In [1]: import numpy as np

In [2]: np.set_printoptions(precision=3, suppress=True, linewidth=100)

In [3]: def rnd(a):
   ...:     return np.round(a, 3) + 0
   ...: 

In [4]: data = np.array([[0.4, -1.0, -1.0],
   ...:     [-0.4, 0.0, 0.2],
   ...:     [-1.1, 0.1, -0.6],
   ...:     [1.1, 0.7, -0.5],
   ...:     [0.6, -1.6, -0.1],
   ...:     [1.2, 1.4, 1.5],
   ...:     [-0.4, -0.2, 0.3],
   ...:     [-1.4, -2.1, -0.1],
   ...:     [-0.6, -0.2, 0.2],
   ...:     [0.3, 0.5, -0.2],
   ...:     [0.5, 0.5, 0.1],
   ...:     [-1.9, 1.5, 0.1],
   ...:     [-0.8, 1.1, -1.5],
   ...:     [-0.9, 0.6, 2.9],
   ...:     [-0.9, 1.9, 1.1],
   ...:     [0.1, 0.8, 0.6],
   ...:     [-0.6, 0.2, 0.4],
   ...:     [-0.3, -1.6, 0.1],
   ...:     [-1.8, 1.0, -0.4]])

In [5]: rng = np.random.default_rng(6517)

In [6]: data[:, 1] = 4 * data[:, 2] + 0.02 * rng.normal(size=19)

In [7]: print(rnd(data))
[[ 0.4   -3.999 -1.   ]
 [-0.4    0.828  0.2  ]
 [-1.1   -2.433 -0.6  ]
 [ 1.1   -1.988 -0.5  ]
 [ 0.6   -0.359 -0.1  ]
 [ 1.2    5.969  1.5  ]
 [-0.4    1.193  0.3  ]
 [-1.4   -0.395 -0.1  ]
 [-0.6    0.765  0.2  ]
 [ 0.3   -0.792 -0.2  ]
 [ 0.5    0.414  0.1  ]
 [-1.9    0.412  0.1  ]
 [-0.8   -5.992 -1.5  ]
 [-0.9   11.584  2.9  ]
 [-0.9    4.41   1.1  ]
 [ 0.1    2.403  0.6  ]
 [-0.6    1.583  0.4  ]
 [-0.3    0.43   0.1  ]
 [-1.8   -1.623 -0.4  ]]

In [8]: D = np.linalg.norm(data[:, None] - data[None], axis=-1)

In [9]: print(D.mean(axis=1).argmax())
13

In [10]: print(rnd(D[:5, :5]))
[[0.    5.038 2.205 2.187 3.755]
 [5.038 0.    3.43  3.267 1.581]
 [2.205 3.43  0.    2.247 2.728]
 [2.187 3.267 2.247 0.    1.751]
 [3.755 1.581 2.728 1.751 0.   ]]

In [11]: E = np.load("arr.npy")

In [12]: print(E)
[[ 2 -1 -2  2  1  2]
 [ 0 -2 -2  2  1 -1]
 [-1 -1  1  1  1 -2]
 [ 0  2  2  1  1 -1]
 [ 0  2  2  1  2  0]
 [-1  1  2  0  1 -2]
 [ 2  3  2 -2 -1  4]]

In [13]: x = np.array([1, -1, 1, -1, 1, 3])

In [14]: rhs = E @ x

In [15]: print(rnd(np.linalg.solve(E.T @ E, E.T @ rhs)))
[ 1. -1.  1. -1.  1.  3.]

In [16]: print(rhs)
[ 6 -4 -5 -3  1 -5 14]

In [17]: print(rnd(np.linalg.pinv(E) @ E))
[[1. 0. 0. 0. 0. 0.]
 [0. 1. 0. 0. 0. 0.]
 [0. 0. 1. 0. 0. 0.]
 [0. 0. 0. 1. 0. 0.]
 [0. 0. 0. 0. 1. 0.]
 [0. 0. 0. 0. 0. 1.]]

In [18]: print(rnd(np.linalg.lstsq(E, rhs)[0]))
[ 1. -1.  1. -1.  1.  3.]

In [19]: rhs = rhs + 0.1 * rng.normal(size=7)

In [20]: print(rnd(rhs))
[ 6.184 -3.895 -4.959 -3.091  0.956 -5.086 14.045]

In [21]: beta, *_ = np.linalg.lstsq(E, rhs)

In [22]: print([round(float(np.linalg.norm(np.linalg.solve(E.T @ E + lam * np.eye(6), E.T @ rhs))), 2) for lam in (0, 1, 10, 100)])
[3.82, 2.86, 2.11, 0.81]

In [23]: print(beta.round())
[ 1. -1.  1. -1.  1.  3.]

In [24]: print(rnd(beta))
[ 1.071 -1.089  1.044 -1.007  1.026  3.021]

In [25]: cov = E.T @ E

In [26]: print((E @ E.T).shape)
(7, 7)

In [27]: print(np.linalg.matrix_rank(cov))
6

In [28]: print(np.diag(cov))
[10 24 25 15 10 30]

In [29]: A2 = E[0, 0] * E[1:] - np.outer(E[1:, 0], E[0])

In [30]: print(A2)
[[ 0 -4 -4  4  2 -2]
 [ 0 -3  0  4  3 -2]
 [ 0  4  4  2  2 -2]
 [ 0  4  4  2  4  0]
 [ 0  1  2  2  3 -2]
 [ 0  8  8 -8 -4  4]]

In [31]: print(np.linalg.matrix_rank(A2), np.linalg.matrix_rank(E))
5 6

In [32]: Xc = (data - data.mean(axis=0)) / data.std(axis=0)

In [33]: print(np.argwhere(np.abs(Xc) > 2))
[[13  1]
 [13  2]]

In [34]: print(rnd(Xc.std(axis=0)))
[1. 1. 1.]

In [35]: beta = np.linalg.lstsq(np.delete(Xc, 2, axis=1), Xc[:, 2])[0]

In [36]: print(rnd(beta))
[-0.001  1.   ]

In [37]: print(np.abs(beta).argmax())
1

In [38]: print(rnd(1 - np.var(Xc[:, 2] - np.delete(Xc, 2, axis=1) @ beta)))
1.0

In [39]: X = np.load("w.npy")

In [40]: print(X)
[[ 0.   1.3 -0.7 -0.1  1.4]
 [-0.8  1.3  0.   0.   0.9]
 [-1.1  0.3  1.   1.  -1.9]
 [-1.7  0.8 -0.4  0.4  1.1]
 [ 1.2  0.3  0.3 -1.5  0.1]
 [ 0.1 -0.9  0.  -0.2  0.2]]

In [41]: A2 = X + rng.integers(-2, 3, (6, 4)) @ rng.integers(-2, 3, (4, 5))

In [42]: print(rnd(A2))
[[ 1.   3.3  0.3 -1.1  1.4]
 [ 1.2  3.3  1.   0.   1.9]
 [-0.1  5.3  3.  -1.  -6.9]
 [ 4.3  0.8  3.6  0.4  5.1]
 [ 0.2 -8.7  3.3 -3.5 -3.9]
 [-3.9  1.1 -1.  -2.2 -6.8]]

In [43]: print(rnd(np.linalg.svd(A2 - X, compute_uv=False)))
[12.277 10.984  7.551  0.774  0.   ]

In [44]: print(rnd(A2 - X))
[[ 1.  2.  1. -1.  0.]
 [ 2.  2.  1.  0.  1.]
 [ 1.  5.  2. -2. -5.]
 [ 6.  0.  4.  0.  4.]
 [-1. -9.  3. -2. -4.]
 [-4.  2. -1. -2. -7.]]

In [45]: print(np.linalg.matrix_rank(A2 - X, tol=1e-8))
4

In [46]: A2 = np.c_[X[:, :4] @ np.array([[3, -2, -2, 0], [2, 3, 0, 2], [-3, 1, 2, -3], [-1, 1, -3, -1]]), np.array([5, 8, -2, -9, -9, -7])]

In [47]: print(rnd(A2))
[[ 4.8  3.1 -1.1  4.8  5. ]
 [ 0.2  5.5  1.6  2.6  8. ]
 [-6.7  5.1  1.2 -3.4 -2. ]
 [-2.7  5.8  1.4  2.4 -9. ]
 [ 4.8 -2.7  2.7  1.2 -9. ]
 [-1.3 -3.1  0.4 -1.6 -7. ]]

In [48]: print(rnd(np.linalg.norm(A2 - X @ np.linalg.lstsq(X, A2)[0], axis=0)))
[0.    0.    0.    0.    6.117]

In [49]: print(np.linalg.matrix_rank(np.c_[X, A2]))
6

In [50]: O, r_ = np.linalg.qr(X)

In [51]: print(rnd(O @ r_))
[[ 0.   1.3 -0.7 -0.1  1.4]
 [-0.8  1.3  0.   0.   0.9]
 [-1.1  0.3  1.   1.  -1.9]
 [-1.7  0.8 -0.4  0.4  1.1]
 [ 1.2  0.3  0.3 -1.5  0.1]
 [ 0.1 -0.9  0.  -0.2  0.2]]

In [52]: print(rnd(np.abs(np.diag(r_))))
[2.488 2.008 1.247 0.993 0.434]

In [53]: print(rnd(O.T @ O))
[[1. 0. 0. 0. 0.]
 [0. 1. 0. 0. 0.]
 [0. 0. 1. 0. 0.]
 [0. 0. 0. 1. 0.]
 [0. 0. 0. 0. 1.]]

In [54]: labels = rng.permutation(5)

In [55]: A2 = X[:, labels] * rng.choice([-1, 1], 5)

In [56]: print(A2)
[[ 1.3  0.1  1.4 -0.7  0. ]
 [ 1.3 -0.   0.9  0.  -0.8]
 [ 0.3 -1.  -1.9  1.  -1.1]
 [ 0.8 -0.4  1.1 -0.4 -1.7]
 [ 0.3  1.5  0.1  0.3  1.2]
 [-0.9  0.2  0.2  0.   0.1]]

In [57]: U, _, VT = np.linalg.svd(X.T @ A2)

In [58]: print(rnd(U @ VT))
[[ 0.  0.  0.  0.  1.]
 [ 1.  0.  0.  0.  0.]
 [ 0.  0.  0.  1.  0.]
 [ 0. -1.  0.  0.  0.]
 [ 0.  0.  1.  0.  0.]]

In [59]: hat = E @ np.linalg.solve(E.T @ E, E.T)

In [60]: print(np.allclose(hat @ hat, hat))
True

In [61]: print(rnd(np.linalg.eigvalsh(hat)))
[0. 1. 1. 1. 1. 1. 1.]

In [62]: print(rnd(np.trace(hat)))
6.0

In [63]: print(rnd(hat @ E[:, 1]))
[-1. -2. -1.  2.  2.  1.  3.]

In [64]: print(rnd(hat))
[[ 0.833  0.333  0.     0.     0.     0.     0.167]
 [ 0.333  0.333  0.     0.     0.     0.    -0.333]
 [ 0.     0.     1.     0.     0.     0.     0.   ]
 [ 0.     0.     0.     1.     0.     0.     0.   ]
 [ 0.     0.     0.     0.     1.     0.     0.   ]
 [ 0.     0.     0.     0.     0.     1.     0.   ]
 [ 0.167 -0.333  0.     0.     0.     0.     0.833]]

In [65]: print(rnd(np.diag(hat)))
[0.833 0.333 1.    1.    1.    1.    0.833]

In [66]: A2 = np.array([[-5, 5], [1, 1], [3, 2], [3, 5], [3, -3], [2, 3], [-2, -5], [4, 5]])

In [67]: basis = np.array([[3, -3, -3, 0, 1, 1, 1, -3], [2, -1, -3, -3, -1, 1, 2, 2]])

In [68]: F = A2 @ basis + 0.02 * rng.normal(size=(8, 8))

In [69]: print(rnd(F))
[[ -5.014   9.988   0.021 -15.001 -10.02   -0.008   4.997  24.997]
 [  4.973  -3.981  -5.992  -2.982   0.002   2.002   2.989  -1.006]
 [ 13.001 -11.012 -15.04   -5.968   1.003   4.99    6.985  -5.   ]
 [ 18.983 -14.019 -23.965 -15.014  -2.001   7.97   13.048   0.992]
 [  3.004  -6.01    0.024   9.007   6.031   0.028  -3.031 -15.015]
 [ 12.04   -9.014 -15.009  -9.015  -1.011   4.991   7.982   0.017]
 [-15.999  10.987  20.999  15.003   2.991  -7.006 -11.997  -3.988]
 [ 21.962 -17.035 -27.015 -14.975  -1.015   9.002  13.987  -1.996]]

In [70]: basis = data[[5, 8]].astype(float)

In [71]: for _ in range(3):
    ...:     labels = np.linalg.norm(data[:, None] - basis, axis=-1).argmin(axis=1)
    ...:     basis = np.array([data[labels == j].mean(axis=0) for j in range(2)])
    ...: 

In [72]: print(labels)
[1 1 1 1 1 0 1 1 1 1 1 1 1 0 0 1 1 1 1]

In [73]: print(rnd(basis))
[[-0.2    7.321  1.833]
 [-0.394 -0.597 -0.15 ]]

In [74]: print(rnd(basis[1] - basis[0]))
[-0.194 -7.918 -1.983]

In [75]: print(np.bincount(labels))
[ 3 16]

In [76]: print(np.abs(basis[1] - basis[0]).argmax())
1
